$ python3 -q
>>> import numpy as np
>>> np.set_printoptions(suppress=True, linewidth=160)
>>> rd = lambda a: np.round(a, 2) + 0
>>> feats = np.load("block11.npy")
>>> feats
array([[ -1,   2,  -2,  -2],
       [ -1,   4,  -4,   0],
       [  1,   6,  -6,   1],
       [  2,   8,  -7,   3],
       [  4,   8,  -9,   5],
       [  3,  10, -11,   4],
       [  4,  10, -13,   2],
       [  6,  12, -12,   1],
       [  8,  14, -13,   2],
       [  9,  14, -12,   4]])
>>> def softmax(z):
...     e = np.exp(z - z.max(axis=-1, keepdims=True))
...     return e / e.sum(axis=-1, keepdims=True)
... 
>>> rd(softmax(feats).sum(axis=1))
array([1., 1., 1., 1., 1., 1., 1., 1., 1., 1.])
>>> rd(softmax(feats[6] + -1))
array([0., 1., 0., 0.])
>>> scores = feats @ feats.T / np.sqrt(4)
>>> rd(softmax(scores + np.triu(np.full(scores.shape, -np.inf), 1)))
array([[1.  , 0.  , 0.  , 0.  , 0.  , 0.  , 0.  , 0.  , 0.  , 0.  ],
       [0.  , 1.  , 0.  , 0.  , 0.  , 0.  , 0.  , 0.  , 0.  , 0.  ],
       [0.  , 0.  , 1.  , 0.  , 0.  , 0.  , 0.  , 0.  , 0.  , 0.  ],
       [0.  , 0.  , 0.  , 1.  , 0.  , 0.  , 0.  , 0.  , 0.  , 0.  ],
       [0.  , 0.  , 0.  , 0.  , 1.  , 0.  , 0.  , 0.  , 0.  , 0.  ],
       [0.  , 0.  , 0.  , 0.  , 0.  , 1.  , 0.  , 0.  , 0.  , 0.  ],
       [0.  , 0.  , 0.  , 0.  , 0.  , 0.  , 1.  , 0.  , 0.  , 0.  ],
       [0.  , 0.  , 0.  , 0.  , 0.  , 0.  , 0.  , 1.  , 0.  , 0.  ],
       [0.  , 0.  , 0.  , 0.  , 0.  , 0.  , 0.  , 0.  , 1.  , 0.  ],
       [0.  , 0.  , 0.  , 0.  , 0.  , 0.  , 0.  , 0.  , 0.08, 0.92]])
>>> rd(softmax(scores))
array([[0.  , 0.  , 0.  , 0.  , 0.  , 0.  , 0.09, 0.24, 0.65, 0.02],
       [0.  , 0.  , 0.  , 0.  , 0.  , 0.  , 0.  , 0.01, 0.92, 0.08],
       [0.  , 0.  , 0.  , 0.  , 0.  , 0.  , 0.  , 0.  , 0.82, 0.18],
       [0.  , 0.  , 0.  , 0.  , 0.  , 0.  , 0.  , 0.  , 0.38, 0.62],
       [0.  , 0.  , 0.  , 0.  , 0.  , 0.  , 0.  , 0.  , 0.08, 0.92],
       [0.  , 0.  , 0.  , 0.  , 0.  , 0.  , 0.  , 0.  , 0.5 , 0.5 ],
       [0.  , 0.  , 0.  , 0.  , 0.  , 0.  , 0.  , 0.  , 0.92, 0.08],
       [0.  , 0.  , 0.  , 0.  , 0.  , 0.  , 0.  , 0.  , 0.88, 0.12],
       [0.  , 0.  , 0.  , 0.  , 0.  , 0.  , 0.  , 0.  , 0.62, 0.38],
       [0.  , 0.  , 0.  , 0.  , 0.  , 0.  , 0.  , 0.  , 0.08, 0.92]])
>>> A2 = np.c_[feats[:, :3] @ np.array([[-2, -2, -2], [3, 2, -2], [-3, -3, -3]]), np.array([2, 2, 1, 2, 1, 2, 1, 1, 2, 2])]
>>> A2
array([[ 14,  12,   4,   2],
       [ 26,  22,   6,   2],
       [ 34,  28,   4,   1],
       [ 41,  33,   1,   2],
       [ 43,  35,   3,   1],
       [ 57,  47,   7,   2],
       [ 61,  51,  11,   1],
       [ 60,  48,   0,   1],
       [ 65,  51,  -5,   2],
       [ 60,  46, -10,   2]])
>>> rd(np.linalg.norm(np.linalg.qr(feats)[0].T @ A2, axis=0) ** 2 / ((A2 ** 2).sum(axis=0) + 1e-12))
array([1.  , 1.  , 1.  , 0.93])
>>> m1 = np.array([[3, 3, 3, 3, 3],
...     [3, 6, 6, 6, 6],
...     [3, 6, 9, 9, 9],
...     [3, 6, 9, 12, 12],
...     [3, 6, 9, 12, 15]])
>>> f = np.array([1, -1, -1, 0, -3])
>>> A2 = m1 + np.outer(f, np.eye(5)[1])
>>> np.linalg.matrix_rank(np.linalg.inv(A2) - np.linalg.inv(m1), tol=1e-8)
np.int64(1)
>>> A2
array([[ 3.,  4.,  3.,  3.,  3.],
       [ 3.,  5.,  6.,  6.,  6.],
       [ 3.,  5.,  9.,  9.,  9.],
       [ 3.,  6.,  9., 12., 12.],
       [ 3.,  3.,  9., 12., 15.]])
>>> Q = A2.astype(float).copy()
>>> for j in range(5):
...     Q[:, j] -= Q[:, :j] @ (Q[:, :j].T @ Q[:, j])
...     Q[:, j] /= np.linalg.norm(Q[:, j])
... 
>>> rd(Q.T @ Q)
array([[1., 0., 0., 0., 0.],
       [0., 1., 0., 0., 0.],
       [0., 0., 1., 0., 0.],
       [0., 0., 0., 1., 0.],
       [0., 0., 0., 0., 1.]])
>>> A2 = np.array([[1, 3, 1], [2, 2, 3], [3, 0, 3], [3, 0, 3], [3, 3, 1]])
>>> np.einsum("ij,ij->i", m1, m1)
array([ 45, 153, 288, 414, 495])
>>> A2.T @ m1.T
array([[ 36,  69,  96, 114, 123],
       [ 24,  39,  48,  57,  66],
       [ 33,  63,  84,  96,  99]])
>>> m1 @ A2
array([[ 36,  24,  33],
       [ 69,  39,  63],
       [ 96,  48,  84],
       [114,  57,  96],
       [123,  66,  99]])
